>>> import numpy as np
>>> np.set_printoptions(suppress=True, linewidth=100)
>>> rng = np.random.default_rng(25306)
>>> feats = rng.normal(size=(20, 3))
>>> feats = 10 * feats / np.linalg.norm(feats, axis=1, keepdims=True)
>>> print(feats.round(2))
[[ 7.92 -6.1  -0.33]
 [-8.26  2.7   4.95]
 [-2.55  7.42 -6.2 ]
 [ 9.52  2.78  1.28]
 [ 1.24 -7.47 -6.54]
 [-5.56 -4.38 -7.06]
 [-1.8  -4.64 -8.68]
 [ 8.36 -1.3  -5.32]
 [-4.71 -7.86  4.01]
 [-2.93  4.54 -8.41]
 [ 9.19 -3.   -2.56]
 [-3.15  2.67 -9.11]
 [ 1.66 -4.35  8.85]
 [ 8.76 -3.05  3.73]
 [ 5.33  5.13 -6.73]
 [-7.89  2.34  5.67]
 [-8.35 -5.34  1.3 ]
 [ 6.13  0.05  7.9 ]
 [-0.52  7.13 -7.  ]
 [-6.48 -2.35  7.24]]
>>> Xs = feats - feats.mean(axis=1)
Traceback (most recent call last):
  File "<python-input-6>", line 1, in <module>
    Xs = feats - feats.mean(axis=1)
         ~~~~~~^~~~~~~~~~~~~~~~~~~~
ValueError: operands could not be broadcast together with shapes (20,3) (20,) 
>>> Xs = feats - feats.mean(axis=0)
>>> left, sig, vt = np.linalg.svd(Xs, full_matrices=False)
>>> print(sig.round(2))
[28.61 27.71 19.34]
>>> print(np.linalg.matrix_rank(Xs))
3
>>> print(np.abs(vt[0]).argmax())
2
>>> print(np.searchsorted(np.cumsum(sig ** 2) / (sig ** 2).sum(), 0.9) + 1)
3
>>> print(np.round(np.abs(vt[-1]), 2))
[0.09 0.92 0.38]
>>> print(np.round(vt[0] * np.sign(vt[0, np.abs(vt[0]).argmax()]), 2))
[-0.5  -0.28  0.82]
>>> print(np.round(sig ** 2 / (sig ** 2).sum(), 2))
[0.42 0.39 0.19]
>>> print((np.sign(left[:, 0]) == np.sign(left[0, 0])).astype(int))
[1 0 1 1 1 1 1 1 0 1 1 1 0 0 1 0 0 0 1 0]
>>> z = feats[:, 0] > np.median(feats[:, 0])
>>> f = feats[z].mean(axis=0) - feats[~z].mean(axis=0)
>>> print((((feats - feats.mean(axis=0)) @ f > 0) == z).mean())
0.95
>>> print(f.round(2))
[10.93 -0.53  0.96]
>>> print(np.argsort(-np.abs(f).round(6), kind="stable"))
[0 2 1]
>>> M = np.load("sample13.npy")
>>> print(M)
[[ 1  0  2  3 -1]
 [ 0  1  1  0  3]
 [ 0  0  1  2 -3]
 [ 0  0  0 -2 -2]
 [ 0  0  0  0  3]]
>>> f = np.array([2, 1])
>>> print(np.convolve(M[1], f))
[0 2 3 1 6 3]
>>> print(np.polyval(f, M[1]))
[1 3 3 1 7]
>>> x = np.array([2, 8, 5])
>>> rhs = feats @ x
>>> print(np.round(np.linalg.lstsq(feats, rhs)[0], 2))
[2. 8. 5.]
>>> print(np.round(np.linalg.pinv(feats) @ feats, 2) + 0)
[[1. 0. 0.]
 [0. 1. 0.]
 [0. 0. 1.]]
>>> try:
...     np.linalg.solve(feats, rhs)
... except np.linalg.LinAlgError as e:
...     print("failed:", e)
... 
failed: Last 2 dimensions of the array must be square
>>> rhs = rhs + 0.05 * rng.normal(size=20)
>>> print(rhs.round(2))
[-34.62  29.73  23.27  47.68 -89.88 -81.55 -83.9  -20.28 -52.24 -11.64 -18.45 -30.42  12.77  11.81
  18.07  31.42 -52.86  52.21  20.97   4.45]
>>> coef, *_ = np.linalg.lstsq(feats, rhs)
>>> print(coef.round())
[2. 8. 5.]
>>> print(np.kron(np.eye(2, dtype=int), M))
[[ 1  0  2  3 -1  0  0  0  0  0]
 [ 0  1  1  0  3  0  0  0  0  0]
 [ 0  0  1  2 -3  0  0  0  0  0]
 [ 0  0  0 -2 -2  0  0  0  0  0]
 [ 0  0  0  0  3  0  0  0  0  0]
 [ 0  0  0  0  0  1  0  2  3 -1]
 [ 0  0  0  0  0  0  1  1  0  3]
 [ 0  0  0  0  0  0  0  1  2 -3]
 [ 0  0  0  0  0  0  0  0 -2 -2]
 [ 0  0  0  0  0  0  0  0  0  3]]
>>> print(round(np.linalg.eigvals(M).sum().real, 2))
4.0
>>> print(np.einsum("ii->", M))
4
>>> print(round(np.linalg.det(M[::-1]), 2))
-6.0
>>> O, V = np.linalg.qr(M[:, :3])[0], np.linalg.qr(M[:, 3:])[0]
>>> sig = np.linalg.svd(O.T @ V, compute_uv=False)
>>> print(np.round(np.degrees(np.arccos(sig.clip(0, 1))), 2))
[19.2  53.21]
>>> print(round(np.linalg.norm(O @ O.T - V @ V.T, 2), 2))
1.0
>>> P = np.triu(np.array([[-1, 2, 2, 0, -2],
...     [0, 0, 0, 1, 0],
...     [-1, 2, 1, 1, -1],
...     [-1, 1, -2, -1, 0],
...     [-1, 0, 0, 2, 1]]), 1) + np.eye(5)
>>> A2 = P @ M @ np.linalg.inv(P)
>>> print(P @ M - M @ P)
[[ 0.  0.  2.  2. -2.]
 [ 0.  0.  0. -4. -1.]
 [ 0.  0.  0. -3. -4.]
 [ 0.  0.  0.  0.  0.]
 [ 0.  0.  0.  0.  0.]]
>>> print(round(float(np.linalg.det(A2)), 2))
-6.0
>>> F = np.array([[1.1, 0.9, 0.3],
...     [0.1, 0.4, 0.8],
...     [1.4, 0.4, -1.5],
...     [0.6, 1.2, 0.5],
...     [-0.3, 0.8, -2.3],
...     [0.8, 0.5, 0.1],
...     [-0.6, -0.2, 0.0],
...     [-1.8, -0.2, -1.5],
...     [-0.6, 0.9, -2.1],
...     [1.2, 0.3, 0.0],
...     [1.2, 0.3, 0.9],
...     [0.8, -2.4, -0.1],
...     [0.8, -0.9, 0.4],
...     [-1.4, -0.8, -0.7],
...     [2.3, 0.5, 0.2],
...     [-0.2, -1.0, -0.2]])
>>> F[10] *= 5
>>> print(F)
[[ 1.1  0.9  0.3]
 [ 0.1  0.4  0.8]
 [ 1.4  0.4 -1.5]
 [ 0.6  1.2  0.5]
 [-0.3  0.8 -2.3]
 [ 0.8  0.5  0.1]
 [-0.6 -0.2  0. ]
 [-1.8 -0.2 -1.5]
 [-0.6  0.9 -2.1]
 [ 1.2  0.3  0. ]
 [ 6.   1.5  4.5]
 [ 0.8 -2.4 -0.1]
 [ 0.8 -0.9  0.4]
 [-1.4 -0.8 -0.7]
 [ 2.3  0.5  0.2]
 [-0.2 -1.  -0.2]]
>>> # row 10 is much longer than the rest
>>> A2 = np.array([[4, 7], [8, 1], [0, 5], [7, 5], [3, 0]])
>>> print(np.einsum("ik,kj->ij", M, A2))
[[ 22  32]
 [ 17   6]
 [  5  15]
 [-20 -10]
 [  9   0]]
